$ python -q
>>> import numpy as np
>>> np.set_printoptions(precision=2, suppress=True, linewidth=140, floatmode="fixed")
>>> F = np.load("layer7.npy")
>>> F
array([[ -5.02,  -4.89,   8.32,   4.16],
       [ 19.60,  24.35,  -9.69,   0.95],
       [ 21.55,  24.14,  -8.53,  -0.69],
       [ 20.01,  24.63, -10.68,   1.34],
       [ -6.37,  -3.65,   8.43,   5.54],
       [ 19.63,  23.33, -10.20,  -0.46],
       [ -5.08,  -4.53,   5.84,   6.73],
       [ -7.97,  -3.53,   8.68,   4.43],
       [ -6.30,  -2.87,   7.84,   3.89],
       [ -6.73,  -2.23,   7.66,   5.75],
       [ -5.78,  -4.50,   8.84,   5.23],
       [ 21.94,  23.26, -11.62,  -0.68],
       [ 18.75,  24.00, -11.18,  -0.47],
       [ 19.88,  24.49,  -9.53,   0.23],
       [ -5.17,  -3.11,   7.63,   6.48],
       [ -7.27,  -4.59,   8.63,   5.85],
       [ -5.45,  -4.10,   7.56,   7.12],
       [ 20.13,  23.09, -10.56,   0.76],
       [ -7.62,  -4.39,   6.66,   5.94],
       [ -7.13,  -1.02,   8.68,   6.61]])
>>> rng = np.random.default_rng(383)
>>> z = rng.permutation(4)
>>> Y = F[:, z] * rng.choice([-1, 1], 4)
>>> Y
array([[  8.32,   4.89,  -5.02,  -4.16],
       [ -9.69, -24.35,  19.60,  -0.95],
       [ -8.53, -24.14,  21.55,   0.69],
       [-10.68, -24.63,  20.01,  -1.34],
       [  8.43,   3.65,  -6.37,  -5.54],
       [-10.20, -23.33,  19.63,   0.46],
       [  5.84,   4.53,  -5.08,  -6.73],
       [  8.68,   3.53,  -7.97,  -4.43],
       [  7.84,   2.87,  -6.30,  -3.89],
       [  7.66,   2.23,  -6.73,  -5.75],
       [  8.84,   4.50,  -5.78,  -5.23],
       [-11.62, -23.26,  21.94,   0.68],
       [-11.18, -24.00,  18.75,   0.47],
       [ -9.53, -24.49,  19.88,  -0.23],
       [  7.63,   3.11,  -5.17,  -6.48],
       [  8.63,   4.59,  -7.27,  -5.85],
       [  7.56,   4.10,  -5.45,  -7.12],
       [-10.56, -23.09,  20.13,  -0.76],
       [  6.66,   4.39,  -7.62,  -5.94],
       [  8.68,   1.02,  -7.13,  -6.61]])
>>> U, _, Vt = np.linalg.svd(F.T @ Y)
>>> print(z)
[2 1 0 3]
